$ python3 -q
>>> import numpy as np
>>> import numpy.linalg as la
>>> np.set_printoptions(suppress=True, linewidth=100)
>>> feats = np.load("sample7.npy")
>>> feats.round(2)
array([[ 0.53,  0.38,  0.23, -0.23],
       [ 0.38,  0.27,  0.16, -0.16],
       [ 0.23,  0.16,  0.1 , -0.1 ],
       [-0.23, -0.16, -0.1 ,  0.1 ]])
>>> cov = feats.T @ feats
>>> la.matrix_rank(cov)
np.int64(1)
>>> np.round(la.svd(feats, compute_uv=False) ** 2, 2) + 0
array([1., 0., 0., 0.])
>>> np.round(la.eigvalsh(cov)[::-1], 2) + 0
array([1., 0., 0., 0.])
>>> np.trace(cov), (feats ** 2).sum()
(np.float64(1.0), np.float64(1.0))
>>> (feats @ feats.T).shape
(4, 4)
>>> Uu, sv, VT = la.svd(feats)
>>> evecs = VT[:(sv > 1e-8).sum()]
>>> rng = np.random.default_rng(19)
>>> vec = feats[0] + 5 * feats[1] + rng.integers(2) * np.eye(4)[3]
>>> vec.round(2)
array([ 2.43,  1.74,  1.04, -0.04])
>>> np.round(np.diag(evecs.T @ evecs), 2)
array([0.53, 0.27, 0.1 , 0.1 ])
>>> np.allclose(evecs.T @ evecs @ vec, vec)
False
>>> round(la.norm(vec - evecs.T @ evecs @ vec), 2)
np.float64(0.95)
>>> z = rng.permutation(4)
>>> z
array([2, 1, 0, 3])
>>> other = feats[z][:, z]
>>> np.trace(other)
np.float64(1.0)
>>> np.allclose(other, feats)
False
>>> other.round(2)
array([[ 0.1 ,  0.16,  0.23, -0.1 ],
       [ 0.16,  0.27,  0.38, -0.16],
       [ 0.23,  0.38,  0.53, -0.23],
       [-0.1 , -0.16, -0.23,  0.1 ]])
>>> np.round(np.diag(other), 2)
array([0.1 , 0.27, 0.53, 0.1 ])
>>> np.round(np.sort(np.abs(la.eigvals(other))), 2) + 0
array([0., 0., 0., 1.])
>>> J = np.load("block12.npy")
>>> J
array([[21, 13, 29],
       [13, 34, 24],
       [29, 24, 43]])
>>> vals, evecs = la.eigh(J)
>>> vals.round(2)
array([ 0.59, 18.11, 79.31])
>>> np.round(la.svd(J, compute_uv=False), 2)
array([79.31, 18.11,  0.59])
>>> round(float(vals.sum()), 2), np.trace(J)
(98.0, np.int64(98))
>>> np.round(evecs @ np.diag(vals) @ evecs.T, 2)
array([[21., 13., 29.],
       [13., 34., 24.],
       [29., 24., 43.]])
>>> np.round(la.eigvalsh(J @ J), 2)
array([   0.34,  327.82, 6289.84])
>>> A = np.array([[-8, -9, -2], [2, 4, 4], [4, 2, -7]])
>>> A
array([[-8, -9, -2],
       [ 2,  4,  4],
       [ 4,  2, -7]])
>>> [round(float(x), 2) for x in la.svd(A, compute_uv=False)[:3]]
[13.5, 8.46, 0.37]
>>> np.argsort(-la.norm(A, axis=0).round(6), kind="stable")[:3]
array([1, 0, 2])
>>> Q, R = la.qr(A)
>>> np.round(Q.T @ Q, 2) + 0
array([[1., 0., 0.],
       [0., 1., 0.],
       [0., 0., 1.]])
>>> Q.shape, R.shape
((3, 3), (3, 3))
>>> np.allclose(R.T @ R, A.T @ A)
True
>>> np.round(np.abs(np.diag(R)), 2)
array([9.17, 2.97, 1.54])
>>> round(float(abs(R[0, 0])), 2), round(float(la.norm(A[:, 0])), 2)
(9.17, 9.17)
>>> other = np.array([[1, 1], [2, 1], [1, 1]])
>>> np.einsum("ij,ij->i", A, A)
array([149,  36,  69])
>>> other.T @ A.T
array([[-28,  14,   1],
       [-19,  10,  -1]])
>>> np.einsum("ij->j", A)
array([-2, -3, -5])
>>> np.vstack([A, other.T]).shape
(5, 3)
>>> la.matrix_rank(np.vstack([A, other.T]))
np.int64(3)
>>> other = A / np.sqrt((A ** 2).mean(axis=1, keepdims=True))
>>> la.matrix_rank(other) == la.matrix_rank(A)
np.True_
>>> np.round(la.norm(other, axis=1), 2)
array([1.73, 1.73, 1.73])
>>> np.round(A - A.mean(axis=1, keepdims=True), 2)
array([[-1.67, -2.67,  4.33],
       [-1.33,  0.67,  0.67],
       [ 4.33,  2.33, -6.67]])
>>> W0 = np.load("out11.npy")
>>> W0
array([[-5,  0,  0],
       [ 0, -5,  0],
       [ 0,  0, -2]])
>>> z = rng.permutation(3)
>>> other = W0[:, z] * rng.choice([-1, 1], 3)
>>> other
array([[5, 0, 0],
       [0, 0, 5],
       [0, 2, 0]])
>>> Uu, _, VT = la.svd(W0.T @ other)
>>> Uu @ VT
array([[-1.,  0.,  0.],
       [ 0.,  0., -1.],
       [ 0., -1.,  0.]])
>>> Q = W0.astype(float).copy()
>>> for j in range(3):
...     Q[:, j] -= Q[:, :j] @ (Q[:, :j].T @ Q[:, j])
...     Q[:, j] /= la.norm(Q[:, j])
... 
>>> Q
array([[-1.,  0.,  0.],
       [ 0., -1.,  0.],
       [ 0.,  0., -1.]])
>>> mat = np.array([[0.3, -0.09, 1.0],
...     [1.7, 0.6, -0.6],
...     [-0.2, 1.5, 0.4],
...     [0.3, -0.1, 1.0]])
>>> cov = mat.T @ mat
>>> (mat @ mat.T).shape
(4, 4)
>>> np.round(np.diag(cov), 2)
array([3.11, 2.63, 2.52])
>>> np.round(la.svd(mat, compute_uv=False) ** 2, 2)
array([3.7 , 2.61, 1.94])
>>> cov.round(2)
array([[ 3.11,  0.66, -0.5 ],
       [ 0.66,  2.63,  0.05],
       [-0.5 ,  0.05,  2.52]])
>>> np.round(np.trace(cov), 2), round(float((mat ** 2).sum()), 2)
(np.float64(8.26), 8.26)
>>> la.matrix_rank(cov)
np.int64(3)
>>> other = np.c_[mat[:, :2] @ np.array([[0, 2], [-1, -1]]), np.array([0, 0, 1, 2])]
>>> other
array([[ 0.09,  0.69,  0.  ],
       [-0.6 ,  2.8 ,  0.  ],
       [-1.5 , -1.9 ,  1.  ],
       [ 0.1 ,  0.7 ,  2.  ]])
>>> la.matrix_rank(other)
np.int64(3)
>>> np.round(la.lstsq(mat, other[:, 0])[0], 2) + 0
array([ 0., -1.,  0.])
>>> vec = np.array([4, 5, 5])
>>> target = mat @ vec
>>> np.round(la.lstsq(mat, target)[0], 2)
array([4., 5., 5.])
>>> np.round(la.pinv(mat) @ mat, 2) + 0
array([[1., 0., 0.],
       [0., 1., 0.],
       [0., 0., 1.]])
>>> target = target + 0.05 * rng.normal(size=4)
>>> target.round(2)
array([5.68, 6.83, 8.67, 5.73])
>>> b, *_ = la.lstsq(mat, target)
>>> round(float(la.norm(target - mat @ b)), 2)
0.07
>>> [round(float(la.norm(la.solve(mat.T @ mat + lam * np.eye(3), mat.T @ target))), 2) for lam in (0, 1, 10, 100)]
[8.11, 5.97, 1.8, 0.23]
>>> np.round(mat.T @ (target - mat @ b), 2) + 0
array([0., 0., 0.])
>>> other = np.array([[-3, -1, -1], [-3, 0, -1], [3, 1, 2]])
>>> np.round(other.T @ mat.T, 2)
array([[ 2.37, -8.7 , -2.7 ,  2.4 ],
       [ 0.7 , -2.3 ,  0.6 ,  0.7 ],
       [ 1.79, -3.5 , -0.5 ,  1.8 ]])
>>> np.round(np.einsum("ik,kj->ji", mat, other), 2)
array([[ 2.37, -8.7 , -2.7 ,  2.4 ],
       [ 0.7 , -2.3 ,  0.6 ,  0.7 ],
       [ 1.79, -3.5 , -0.5 ,  1.8 ]])
>>> np.vstack([mat, other.T]).shape
(7, 3)
>>> la.matrix_rank(np.vstack([mat, other.T]))
np.int64(3)
>>> hat = mat @ la.solve(mat.T @ mat, mat.T)
>>> np.round(la.eigvalsh(hat), 2) + 0
array([0., 1., 1., 1.])
>>> np.allclose(hat @ hat, hat)
True
>>> np.trace(hat)
np.float64(3.0)
>>> la.matrix_rank(np.eye(4) - hat)
np.int64(1)
>>> X = np.loadtxt("w.csv", delimiter=",")
>>> X
array([[23.72, 21.03, 25.21],
       [24.89, 21.88, 27.21],
       [23.09, 21.86, 28.53],
       [24.65, 22.09, 27.22],
       [23.62, 24.83, 26.33],
       [25.24, 21.35, 27.74],
       [25.14, 20.36, 26.82],
       [24.25, 22.29, 26.73],
       [23.76, 21.33, 25.69],
       [24.41, 22.89, 27.42],
       [24.34, 20.88, 28.23]])
>>> vec = np.array([3, 3, 3])
>>> target = X @ vec
>>> target.round(2)
array([209.88, 221.94, 220.44, 221.88, 224.34, 222.99, 216.96, 219.81, 212.34, 224.16, 220.35])
>>> target = target + 0.02 * rng.normal(size=11)
>>> target.round(2)
array([209.89, 221.92, 220.45, 221.89, 224.33, 223.03, 216.98, 219.79, 212.32, 224.17, 220.36])
>>> b, *_ = la.lstsq(X, target)
>>> [round(float(la.norm(la.solve(X.T @ X + lam * np.eye(3), X.T @ target))), 2) for lam in (0, 1, 10, 100)]
[5.2, 5.19, 5.18, 5.15]
>>> np.round(X.T @ (target - X @ b), 2) + 0
array([0., 0., 0.])
>>> cov = np.cov(X, rowvar=False)
>>> np.round(X.std(axis=0), 2)
array([0.65, 1.15, 0.96])
>>> np.argwhere(np.triu(np.abs(np.corrcoef(X.T)) > 0.8, 1))
array([], shape=(0, 2), dtype=int64)
>>> cov.shape
(3, 3)
>>> round(np.corrcoef(X[:, 0], X[:, 2])[0, 1], 2)
np.float64(0.18)
>>> la.cond(X) > 100
np.False_
>>> round(float(la.norm(X, 2) / la.norm(X)), 2)
1.0
>>> np.argsort(-la.norm(X, axis=0).round(6), kind="stable")[:3]
array([2, 0, 1])
>>> la.matrix_rank(X, rtol=0.1)
np.int64(1)
>>> [round(float(x), 2) for x in la.svd(X, compute_uv=False)[:3]]
[140.68, 3.9, 2.43]
>>> Uu, sv, VT = la.svd(X)
>>> sv.round(2)
array([140.68,   3.9 ,   2.43])
>>> np.argmax(sv[:-1] / (sv[1:] + 1e-6)) + 1
np.int64(1)
>>> other = Uu[:, :1] @ np.diag(sv[:1]) @ VT[:1]
>>> la.matrix_rank(other)
np.int64(1)
>>> la.matrix_rank(X, rtol=0.05)
np.int64(1)
>>> round(la.norm(X - other) / la.norm(X), 2)
np.float64(0.03)
>>> np.round(la.norm(X - other, 2), 2), np.round(sv[1], 2)
(np.float64(3.9), np.float64(3.9))
>>> other = np.array([[2, -2], [-1, -1]])
>>> other[-1] = other[0]
>>> E = other + 0.05 * np.eye(2)
>>> E
array([[ 2.05, -2.  ],
       [ 2.  , -1.95]])
>>> other = E / la.norm(E, axis=1, keepdims=True)
>>> cov = other @ other.T
>>> (cov - 2 * np.eye(2)).round(6).argmax(axis=1)
array([1, 0])
>>> cov[1].round(2)
array([1., 1.])
>>> cov.round(2)
array([[1., 1.],
       [1., 1.]])
>>> (np.abs(cov) > 0.9).astype(int)
array([[1, 1],
       [1, 1]])
>>> Uu, sv, VT = la.svd(E)
>>> np.argmax(sv[:-1] / (sv[1:] + 1e-6)) + 1
np.int64(1)
>>> other = Uu[:, :1] @ np.diag(sv[:1]) @ VT[:1]
>>> np.round(la.norm(E - other) / la.norm(E), 2)
np.float64(0.0)
>>> round(la.norm(E - other, 2), 2), round(float(sv[1]), 2)
(np.float64(0.0), 0.0)
>>> la.matrix_rank(E, rtol=0.05)
np.int64(1)
>>> round(float(np.abs(E - other).max()), 2)
0.0
>>> round(la.norm(E, 2) / la.norm(E), 2)
np.float64(1.0)
>>> np.argsort(-la.norm(E, axis=0).round(6), kind="stable")[:3]
array([0, 1])
>>> [round(float(x), 2) for x in la.svd(E, compute_uv=False)[:3]]
[4.0, 0.0]
>>> K = np.load("data.npy")
>>> K
array([[  9,  -3,  27, -18],
       [ -3,   1,  -9,   6],
       [ 27,  -9,  81, -54],
       [-18,   6, -54,  36]])
>>> vec = np.array([5, 0, 3])
>>> target = A @ vec
>>> target
array([-46,  22,  -1])
>>> np.round(la.solve(A, target + A[:, 2]), 2)
array([ 5., -0.,  4.])
>>> other = A[0, 0] * A[1:] - np.outer(A[1:, 0], A[0])
>>> other
array([[  0, -14, -28],
       [  0,  20,  64]])
>>> A[:, 0] / A[0, 0]
array([ 1.  , -0.25, -0.5 ])
>>> la.matrix_rank(other), la.matrix_rank(A)
(np.int64(2), np.int64(3))
>>> np.flatnonzero(~other.round(6).any(axis=1))
array([], dtype=int64)
>>> other = K + rng.integers(-2, 3, (4, 1)) @ rng.integers(-2, 3, (1, 4))
>>> other
array([[  9,  -4,  29, -18],
       [ -3,  -1,  -5,   6],
       [ 27,  -8,  79, -54],
       [-18,   4, -50,  36]])
>>> np.round(la.svd(other - K, compute_uv=False), 2) + 0
array([7.07, 0.  , 0.  , 0.  ])
>>> np.abs(other - K).sum(axis=1)
array([3, 6, 3, 6])
>>> la.matrix_rank(other - K, tol=1e-8)
np.int64(1)
>>> vec = np.array([3, -1, 0, -2])
>>> h1 = np.maximum(K @ vec, 0)
>>> K * (h1 > 1e-9)[:, None]
array([[  9,  -3,  27, -18],
       [  0,   0,   0,   0],
       [ 27,  -9,  81, -54],
       [  0,   0,   0,   0]])
>>> np.tanh(K @ vec)
array([ 1., -1.,  1., -1.])
>>> K.T @ h1
array([  5940,  -1980,  17820, -11880])
